% ipython --no-banner

In [1]: import numpy as np

In [2]: np.set_printoptions(precision=2, suppress=True, linewidth=140, floatmode="fixed")

In [3]: E = np.loadtxt("arr.csv", delimiter=",")

In [4]: E
Out[4]: 
array([[ 3.00, -0.47,  0.29,  0.05, -1.18],
       [ 3.00, -3.07, -3.61, -5.15, -7.69],
       [ 3.00,  2.23,  4.35,  5.47,  5.58],
       [ 3.00, -2.33, -2.49, -3.66, -5.82],
       [ 3.00,  2.53,  4.79,  6.06,  6.32],
       [ 3.00, -2.74, -3.11, -4.48, -6.84],
       [ 3.00, -2.63, -2.94, -4.26, -6.57],
       [ 3.00,  4.25,  7.37,  9.49, 10.62],
       [ 3.00,  1.36,  3.04,  3.72,  3.40],
       [ 3.00,  2.06,  4.09,  5.12,  5.15],
       [ 3.00,  3.08,  5.62,  7.16,  7.70],
       [ 3.00,  1.15,  2.72,  3.29,  2.87],
       [ 3.00,  1.74,  3.61,  4.48,  4.36],
       [ 3.00, -3.09, -3.63, -5.17, -7.72]])

In [5]: # rows and columns are dependent

In [6]: Uu, sig, vt = np.linalg.svd(E)

In [7]: print(np.argmax(sig[:-1] / (sig[1:] + 1e-6)) + 1)
2

In [8]: sig.round(2) + 0
Out[8]: array([35.23, 11.57,  0.00,  0.00,  0.00])

In [9]: M2 = Uu[:, :2] @ np.diag(sig[:2]) @ vt[:2]

In [10]: round(float(np.abs(E - M2).max()), 2)
Out[10]: 0.0

In [11]: np.linalg.matrix_rank(M2)
Out[11]: np.int64(2)

In [12]: print(np.linalg.matrix_rank(E, rtol=0.05))
2

In [13]: M2 = np.array([[-1, 1, -1], [1, -1, 3], [3, 1, 3], [3, -3, 3], [-2, -1, -1]])

In [14]: np.linalg.matrix_rank(E @ M2)
Out[14]: np.int64(2)

In [15]: np.linalg.matrix_rank(np.vstack([E, M2.T]))
Out[15]: np.int64(5)

In [16]: np.vstack([E, M2.T]).shape
Out[16]: (17, 5)

In [17]: rank = np.linalg.matrix_rank(E)

In [18]: rank
Out[18]: np.int64(2)

In [19]: null = np.linalg.svd(E)[2][rank:].T

In [20]: [int(np.linalg.matrix_rank(E[:i])) for i in range(1, len(E) + 1)]
Out[20]: [1, 2, 2, 2, 2, 2, 2, 2, 2, 2, 2, 2, 2, 2]

In [21]: [int(np.linalg.matrix_rank(np.delete(E, i, axis=0))) for i in range(14)]
Out[21]: [2, 2, 2, 2, 2, 2, 2, 2, 2, 2, 2, 2, 2, 2]

In [22]: np.linalg.matrix_rank(E.T @ E), np.linalg.matrix_rank(E @ E.T)
Out[22]: (np.int64(2), np.int64(2))

In [23]: def softmax(z):
    ...:     e = np.exp(z - z.max(axis=-1, keepdims=True))
    ...:     return e / e.sum(axis=-1, keepdims=True)
    ...: 

In [24]: softmax(E[2])
Out[24]: array([0.03, 0.02, 0.13, 0.39, 0.44])

In [25]: softmax(E).sum(axis=1)
Out[25]: array([1.00, 1.00, 1.00, 1.00, 1.00, 1.00, 1.00, 1.00, 1.00, 1.00, 1.00, 1.00, 1.00, 1.00])

In [26]: print(softmax(E[2] + 3))
[0.03 0.02 0.13 0.39 0.44]

In [27]: S = E @ E.T / np.sqrt(5)

In [28]: print(softmax(S).round(6).argmax(axis=1))
[13 13  7 13  7 13 13  7  7  7  7  7  7 13]

In [29]: softmax(S)[2] @ E
Out[29]: array([ 3.00,  4.25,  7.37,  9.49, 10.62])
